$ ipython --no-banner

In [1]: import numpy as np

In [2]: np.set_printoptions(precision=1, suppress=True, linewidth=160)

In [3]: W0 = np.array([[-1.0, 1.0], [0.0, -1.0]])

In [4]: # triangular, det is the product of the diagonal

In [5]: x = np.array([1, 2])

In [6]: rhs = W0 @ x

In [7]: rhs
Out[7]: array([ 1., -2.])

In [8]: np.linalg.solve(W0.T, W0[0])
Out[8]: array([ 1., -0.])

In [9]: np.linalg.solve(W0, rhs)
Out[9]: array([1., 2.])

In [10]: np.linalg.solve(W0, -1 * rhs)
Out[10]: array([-1., -2.])

In [11]: rng = np.random.default_rng(775551)

In [12]: labels = rng.permutation(2)

In [13]: labels
Out[13]: array([1, 0])

In [14]: Y = W0[labels][:, labels]

In [15]: round(float(np.linalg.det(Y)), 1), np.round(np.linalg.det(W0[labels]), 1)
Out[15]: (1.0, np.float64(-1.0))

In [16]: np.sort(np.abs(np.linalg.eigvals(Y)))
Out[16]: array([1., 1.])

In [17]: np.diag(Y)
Out[17]: array([-1., -1.])

In [18]: np.allclose(Y, W0)
Out[18]: False

In [19]: cov = W0.T @ W0

In [20]: np.linalg.svd(W0, compute_uv=False) ** 2
Out[20]: array([2.6, 0.4])

In [21]: np.allclose(cov, cov.T)
Out[21]: True

In [22]: np.linalg.matrix_rank(cov)
Out[22]: np.int64(2)

In [23]: (W0 @ W0.T).shape
Out[23]: (2, 2)

In [24]: feats = np.maximum(np.array([[0, -2],
    ...:     [-2, 0],
    ...:     [-3, 3],
    ...:     [-3, -2],
    ...:     [3, 2],
    ...:     [0, 1],
    ...:     [-3, 1],
    ...:     [2, -3],
    ...:     [3, -2],
    ...:     [0, 3],
    ...:     [0, 2],
    ...:     [-1, -1],
    ...:     [-1, -3],
    ...:     [3, -3],
    ...:     [2, 0],
    ...:     [1, 1],
    ...:     [0, -1],
    ...:     [1, -1],
    ...:     [2, -1],
    ...:     [1, 3]]) @ np.array([[-3, 3, -1], [-1, 3, -2]]) + np.array([0, 2, -1]), 0)

In [25]: feats
Out[25]: 
array([[ 2,  0,  3],
       [ 6,  0,  1],
       [ 6,  2,  0],
       [11,  0,  6],
       [ 0, 17,  0],
       [ 0,  5,  0],
       [ 8,  0,  0],
       [ 0,  0,  3],
       [ 0,  5,  0],
       [ 0, 11,  0],
       [ 0,  8,  0],
       [ 4,  0,  2],
       [ 6,  0,  6],
       [ 0,  2,  2],
       [ 0,  8,  0],
       [ 0,  8,  0],
       [ 1,  0,  1],
       [ 0,  2,  0],
       [ 0,  5,  0],
       [ 0, 14,  0]])

In [26]: # row 8 repeats row 5

In [27]: Q, V = np.linalg.qr(feats[:, :1])[0], np.linalg.qr(feats[:, 1:])[0]

In [28]: s = np.linalg.svd(Q.T @ V, compute_uv=False)

In [29]: np.degrees(np.arccos(s.clip(0, 1)))
Out[29]: array([46.])

In [30]: x = np.array([-4, 6, 0])

In [31]: rhs = feats @ x

In [32]: rhs
Out[32]: array([ -8, -24, -12, -44, 102,  30, -32,   0,  30,  66,  48, -16, -24,  12,  48,  48,  -4,  12,  30,  84])

In [33]: np.round(np.linalg.pinv(feats) @ feats, 1) + 0
Out[33]: 
array([[1., 0., 0.],
       [0., 1., 0.],
       [0., 0., 1.]])

In [34]: np.round(np.linalg.lstsq(feats, rhs)[0], 1) + 0
Out[34]: array([-4.,  6.,  0.])

In [35]: np.round(np.linalg.solve(feats.T @ feats, feats.T @ rhs), 1) + 0
Out[35]: array([-4.,  6.,  0.])

In [36]: rhs = rhs + 0.1 * rng.normal(size=20)

In [37]: rhs
Out[37]: array([ -8.1, -23.8, -12. , -44. , 101.9,  30.1, -31.8,   0.1,  30. ,  66. ,  47.8, -15.8, -24. ,  12. ,  48. ,  47.8,  -4.2,  12.1,  30. ,  84. ])

In [38]: b, *_ = np.linalg.lstsq(feats, rhs)

In [39]: [round(float(np.linalg.norm(np.linalg.solve(feats.T @ feats + lam * np.eye(3), feats.T @ rhs))), 2) for lam in (0, 1, 10, 100)]
Out[39]: [7.2, 7.18, 7.03, 6.1]

In [40]: x = np.array([1, 0, 2])

In [41]: rhs = feats @ x

In [42]: b, lr = np.zeros(3), 1 / np.linalg.norm(feats, 2) ** 2

In [43]: for i in range(5):
    ...:     b -= lr * feats.T @ (feats @ b - rhs)
    ...:     if i % 1 == 0: print(i, round(np.linalg.norm(feats @ b - rhs), 1))
    ...: 
0 21.4
1 14.1
2 10.4
3 8.5
4 7.6

In [44]: round(np.linalg.cond(feats), 1)
Out[44]: np.float64(4.5)

In [45]: Y = np.linalg.inv(W0)

In [46]: W0 @ Y
Out[46]: 
array([[1., 0.],
       [0., 1.]])

In [47]: (np.abs(Y) > 1e-9).astype(int)
Out[47]: 
array([[1, 1],
       [0, 1]])

In [48]: np.round(np.linalg.slogdet(W0)[0], 1)
Out[48]: np.float64(1.0)

In [49]: np.allclose(Y, W0.T)
Out[49]: False

In [50]: proj = feats @ np.linalg.solve(feats.T @ feats, feats.T)

In [51]: np.round(proj @ feats[:, 2], 1) + 0
Out[51]: array([3., 1., 0., 6., 0., 0., 0., 3., 0., 0., 0., 2., 6., 2., 0., 0., 1., 0., 0., 0.])

In [52]: np.allclose(proj @ proj, proj)
Out[52]: True

In [53]: A = np.load("a.npy")

In [54]: A
Out[54]: 
array([[ 0.8,  0.6,  0. ],
       [-0.6,  0.8,  0. ],
       [ 0. ,  0. ,  1. ]])

In [55]: Q = A.astype(float).copy()

In [56]: for j in range(3):
    ...:     Q[:, j] -= Q[:, :j] @ (Q[:, :j].T @ Q[:, j])
    ...:     Q[:, j] /= np.linalg.norm(Q[:, j])
    ...: 

In [57]: np.round(Q.T @ Q, 1) + 0
Out[57]: 
array([[1., 0., 0.],
       [0., 1., 0.],
       [0., 0., 1.]])

In [58]: Q
Out[58]: 
array([[ 0.8,  0.6,  0. ],
       [-0.6,  0.8,  0. ],
       [ 0. ,  0. ,  1. ]])

In [59]: Q, V = np.linalg.qr(A[:, :1])[0], np.linalg.qr(A[:, 1:])[0]

In [60]: s = np.linalg.svd(Q.T @ V, compute_uv=False)

In [61]: (s > 0.9).sum()
Out[61]: np.int64(0)

In [62]: E = np.tril(np.array([[1, 0, 2], [3, 3, 0], [2, 2, 3]]), -1) + np.eye(3, dtype=int)

In [63]: E
Out[63]: 
array([[1, 0, 0],
       [3, 1, 0],
       [2, 2, 1]])

In [64]: # triangular, det is the product of the diagonal

In [65]: np.linalg.matrix_rank(E - E[0, 0] * np.eye(3))
Out[65]: np.int64(2)

In [66]: np.prod(np.diag(E)), round(float(np.linalg.det(E)), 1)
Out[66]: (np.int64(1), 1.0)

In [67]: [int(np.linalg.matrix_rank(np.linalg.matrix_power(E, p))) for p in range(1, 4)]
Out[67]: [3, 3, 3]

In [68]: f = np.array([0, 2, 0])

In [69]: Y = A + np.outer(f, np.eye(3)[2])

In [70]: Y
Out[70]: 
array([[ 0.8,  0.6,  0. ],
       [-0.6,  0.8,  2. ],
       [ 0. ,  0. ,  1. ]])

In [71]: Y = np.linalg.inv(E)

In [72]: np.allclose(Y, E.T)
Out[72]: False

In [73]: round(np.linalg.det(E) * np.linalg.det(Y), 1)
Out[73]: np.float64(1.0)

In [74]: Y
Out[74]: 
array([[ 1.,  0.,  0.],
       [-3.,  1.,  0.],
       [ 4., -2.,  1.]])

In [75]: K = np.load("block14.npy")

In [76]: K
Out[76]: 
array([[ 12.2, -15.8,  -1.7],
       [  6.7,  17.8,  -6.2],
       [ 14. , -14. ,  -2.7],
       [-18.3,   5.1,   6.2],
       [ 12.7,  13.4,  -7.7],
       [-17. ,   9.3,   4.9],
       [ 17.4,  -8.4,  -5.2],
       [  5.6,  18.3,  -5.8],
       [ 13.4, -14.6,  -2.4],
       [-13.7,  14.3,   2.6],
       [ -6.7,  18.8,  -1.1],
       [ -4.3, -18.8,   5.4],
       [ 13.5,  12.5,  -7.8],
       [ 14.5,  11.2,  -8. ],
       [-18.5,  -0.8,   7.5]])

In [77]: # null space of dimension 1

In [78]: rk = np.linalg.matrix_rank(K)

In [79]: rk
Out[79]: np.int64(2)

In [80]: ns = np.linalg.svd(K)[2][rk:].T

In [81]: [int(np.linalg.matrix_rank(K[:, :j + 1])) for j in range(3)]
Out[81]: [1, 2, 2]
